% python3 -q
>>> import numpy as np
>>> np.set_printoptions(precision=2, suppress=True, linewidth=200, sign=" ")
>>> arr = np.load("w.npy")
>>> print(arr)
[[ 6. -1.  0.  1.]
 [ 4.  2.  0.  2.]
 [-2.  1.  4. -1.]
 [ 2. -1.  0.  5.]]
>>> M2 = np.array([[-2, -1, -3], [-1, -2, -1], [3, -3, 1], [3, -3, -3]])
>>> print(np.einsum("ij,ij->i", arr, arr))
[ 38.  24.  22.  30.]
>>> print(np.linalg.matrix_rank(arr @ M2))
3
>>> print(np.einsum("ik,kj->ij", arr, M2))
[[ -8.  -7. -20.]
 [ -4. -14. -20.]
 [ 12.  -9.  12.]
 [ 12. -15. -20.]]
>>> proj = np.triu(np.array([[2, 9, 7, 8], [1, 0, 1, 0], [0, 0, 8, 9], [9, 2, 7, 6]]), 1) + np.eye(4)
>>> M2 = proj @ arr @ np.linalg.inv(proj)
>>> print(np.poly(M2))
[   1.  -17.  108. -304.  320.]
>>> print(np.linalg.matrix_rank(M2))
4
>>> print(round(float(np.linalg.det(M2)), 2))
320.0
>>> q = arr.astype(float).copy()
>>> for j in range(4):
...     q[:, j] -= q[:, :j] @ (q[:, :j].T @ q[:, j])
...     q[:, j] /= np.linalg.norm(q[:, j])
... 
>>> print(np.round(q.T @ q, 2) + 0)
[[ 1.  0.  0.  0.]
 [ 0.  1.  0.  0.]
 [ 0.  0.  1.  0.]
 [ 0.  0.  0.  1.]]
>>> K = np.load("data.npy")
>>> print(K)
[[ -6  -3   0   6   6   0   0  -6  -3   6   0  -3]
 [  4   4   7  -2  -2   1  10  10   1  -7  -5   1]
 [ -8   3   3  -1  -2   8   8   7   3  -8   2   0]
 [ -4   3   4  -2  -2   6   8   8   3  -8   0   1]
 [ -5   5   6  -4  -4   9  12  13   5 -13   0   2]
 [ -3   7   2  -2  -8   5   8   9   1  -9   2  -2]
 [ -4   2  -2  -2  -4   4   0   2   2  -4   4   0]
 [ -4   3  -1   0  -4   3   2   2   0  -3   3  -2]
 [ -6   0   0   5   2   1   2  -3  -3   3   1  -4]
 [ -9  -3   1   4   6   4   2  -3   0   2   1  -1]
 [ -7   2   7   1   2   7  12   8   2  -7  -2   0]
 [ -6  -1   4   1   4   5   6   3   2  -3  -1   1]
 [ -9   3   6   0   0   9  12   9   3  -9   0   0]]
>>> print(np.linalg.matrix_rank(K, rtol=0.1))
4
>>> print(np.argsort(-np.linalg.norm(K, axis=0).round(6), kind="stable")[:3])
[ 6  7  9]
>>> print([round(float(x), 2) for x in np.linalg.svd(K, compute_uv=False)[:3]])
[54.01, 25.0, 15.58]
